$ python -q
>>> import numpy as np
>>> import numpy.linalg as la
>>> np.set_printoptions(suppress=True, linewidth=120)
>>> def tidy(a):
...     return np.round(a, 1) + 0
... 
>>> out = np.array([[0, 2], [3, 4]])
>>> feats = np.kron(np.eye(2, dtype=int), out)
>>> feats
array([[0, 2, 0, 0],
       [3, 4, 0, 0],
       [0, 0, 0, 2],
       [0, 0, 3, 4]])
>>> # 2 groups of indices that never mix
>>> r0 = np.array([7, 3])
>>> np.array([np.convolve(row, r0, "same") for row in feats])
array([[ 0, 14,  6,  0],
       [21, 37, 12,  0],
       [ 0,  0,  0, 14],
       [ 0,  0, 21, 37]])
>>> np.cross(feats[0, :3], feats[1, :3])
array([ 0,  0, -6])
>>> np.polyval(r0, feats[0])
array([ 3, 17,  3,  3])
>>> np.convolve(feats[0], r0)
array([ 0, 14,  6,  0,  0])
>>> np.correlate(feats[0], feats[1], "full")
array([0, 0, 0, 8, 6, 0, 0])
>>> rng = np.random.default_rng(8788)
>>> lab = rng.permutation(4)
>>> lab
array([2, 3, 0, 1])
>>> out = feats[lab][:, lab]
>>> np.trace(out)
np.int64(8)
>>> np.diag(out)
array([0, 4, 0, 4])
>>> tidy(la.det(out)), tidy(la.det(feats[lab]))
(np.float64(36.0), np.float64(36.0))
>>> tidy(np.sort(np.abs(la.eigvals(out))))
array([1.2, 1.2, 5.2, 5.2])
>>> r0 = np.array([-1, 2, -2, 0])
>>> out = feats + np.outer(r0, np.eye(4)[3])
>>> tidy(la.det(out) / la.det(feats)), tidy(1 + la.solve(feats, r0)[3])
(np.float64(0.0), np.float64(0.0))
>>> la.matrix_rank(out - feats)
np.int64(1)
>>> tidy(la.det(feats[::-1]))
np.float64(36.0)
>>> np.kron(np.eye(2, dtype=int), feats)
array([[0, 2, 0, 0, 0, 0, 0, 0],
       [3, 4, 0, 0, 0, 0, 0, 0],
       [0, 0, 0, 2, 0, 0, 0, 0],
       [0, 0, 3, 4, 0, 0, 0, 0],
       [0, 0, 0, 0, 0, 2, 0, 0],
       [0, 0, 0, 0, 3, 4, 0, 0],
       [0, 0, 0, 0, 0, 0, 0, 2],
       [0, 0, 0, 0, 0, 0, 3, 4]])
>>> np.einsum("ii->", feats)
np.int64(8)
>>> tidy(np.poly(feats))
array([ 1., -8.,  4., 48., 36.])
>>> feats @ feats
array([[ 6,  8,  0,  0],
       [12, 22,  0,  0],
       [ 0,  0,  6,  8],
       [ 0,  0, 12, 22]])
>>> tidy(la.det(feats))
np.float64(36.0)
>>> (feats != 0).astype(int)
array([[0, 1, 0, 0],
       [1, 1, 0, 0],
       [0, 0, 0, 1],
       [0, 0, 1, 1]])
>>> (la.matrix_power((feats != 0) + (feats.T != 0) + np.eye(4), 4) > 0).astype(int)
array([[1, 1, 0, 0],
       [1, 1, 0, 0],
       [0, 0, 1, 1],
       [0, 0, 1, 1]])
>>> np.flatnonzero(la.matrix_power((feats != 0) + (feats.T != 0) + np.eye(4), 4)[2])
array([2, 3])
>>> m1 = np.load("a.npy")
>>> m1
array([[1, 0, 0],
       [8, 1, 0],
       [4, 3, 3]])
>>> w, evecs = la.eig(m1)
>>> tidy(np.sort(la.eigvals(m1.T)))
array([1., 1., 3.])
>>> tidy(np.sort(la.eigvals(la.inv(m1))))
array([0.3+0.j, 1. +0.j, 1. +0.j])
>>> out = la.inv(m1)
>>> np.allclose(out, m1.T)
False
>>> tidy(m1 @ out)
array([[1., 0., 0.],
       [0., 1., 0.],
       [0., 0., 1.]])
>>> tidy(la.det(m1) * la.det(out))
np.float64(1.0)
>>> ang = np.radians(135)
>>> r_ = np.eye(4)
>>> r_[3, 3] = r_[0, 0] = np.cos(ang)
>>> r_[3, 0], r_[0, 3] = -np.sin(ang), np.sin(ang)
>>> tidy(r_)
array([[-0.7,  0. ,  0. ,  0.7],
       [ 0. ,  1. ,  0. ,  0. ],
       [ 0. ,  0. ,  1. ,  0. ],
       [-0.7,  0. ,  0. , -0.7]])
>>> out = feats @ r_.T
>>> np.allclose(feats @ feats.T, out @ out.T)
True
>>> tidy(np.abs(out - feats).max(axis=0))
array([5.1, 0. , 0. , 6.8])
>>> r0, g = m1[1], m1[2]
>>> r0 @ g
np.int64(35)
>>> pr = (r0 @ g) / (r0 @ r0) * r0
>>> tidy(la.norm(r0 + g) ** 2 + la.norm(r0 - g) ** 2)
np.float64(198.0)
>>> M = np.vander(np.arange(3) - 1, 4, increasing=True)
>>> M
array([[ 1, -1,  1, -1],
       [ 1,  0,  0,  0],
       [ 1,  1,  1,  1]])
>>> # column 3 repeats column 1
>>> U, s, VT = la.svd(M, full_matrices=False)
>>> tidy(np.cumsum(s ** 2) / np.sum(s ** 2))
array([0.5, 1. , 1. ])
>>> np.sqrt((s ** 2).sum()), tidy(la.norm(M))
(np.float64(3.0), np.float64(3.0))
>>> tidy(U.T @ M @ VT.T)
array([[2.1, 0. , 0. ],
       [0. , 2. , 0. ],
       [0. , 0. , 0.7]])
>>> tidy(VT @ VT.T)
array([[1., 0., 0.],
       [0., 1., 0.],
       [0., 0., 1.]])
>>> tidy(U.T @ U)
array([[1., 0., 0.],
       [0., 1., 0.],
       [0., 0., 1.]])
>>> U.shape, s.shape, VT.shape
((3, 3), (3,), (3, 4))
>>> tidy(s / s[0])
array([1. , 0.9, 0.3])
>>> out = M[0, 0] * M[1:] - np.outer(M[1:, 0], M[0])
>>> out
array([[ 0,  1, -1,  1],
       [ 0,  2,  0,  2]])
>>> la.matrix_rank(out), la.matrix_rank(M)
(np.int64(2), np.int64(3))
